$ python3 -q
>>> import numpy as np
>>> import numpy.linalg as la
>>> np.set_printoptions(precision=3, suppress=True, linewidth=120)
>>> E = np.load("out12.npy")
>>> E
array([[ 0.3  , -0.6  , -0.2  ,  1.9  , -1.75 , -0.6  ],
       [-0.4  ,  1.2  ,  0.9  ,  0.7  , -0.577, -0.1  ],
       [-0.8  , -0.5  ,  0.8  ,  0.4  , -0.502,  0.9  ],
       [-1.6  , -1.8  ,  2.   ,  0.1  , -0.108,  0.9  ],
       [ 0.1  ,  1.6  ,  0.7  ,  1.7  , -1.674,  1.7  ],
       [ 0.4  ,  0.8  ,  0.8  , -1.1  ,  1.144,  0.3  ],
       [-2.5  ,  0.7  , -1.6  ,  0.   ,  0.094,  1.3  ],
       [ 0.6  , -0.1  ,  0.4  ,  1.2  , -1.263, -1.1  ],
       [-1.7  ,  1.3  ,  0.4  ,  1.5  , -1.653, -0.4  ],
       [ 1.   , -1.3  ,  1.5  ,  1.1  , -1.097, -1.5  ],
       [ 1.   ,  0.6  ,  0.6  , -1.2  ,  1.32 , -1.6  ]])
>>> B = np.array([[3, 1], [3, 1], [1, 1], [1, 2], [3, 3], [1, 4]])
>>> np.einsum("ij,ij->i", E, E)
array([ 7.522,  3.243,  2.752, 10.632, 11.642,  4.049, 10.999,  4.775,  9.882,  9.603,  7.462])
>>> B @ E
Traceback (most recent call last):
  File "<python-input-7>", line 1, in <module>
    B @ E
    ~~^~~
ValueError: matmul: Input operand 1 has a mismatch in its core dimension 0, with gufunc signature (n?,k),(k,m?)->(n?,m?) (size 11 is different from 2)
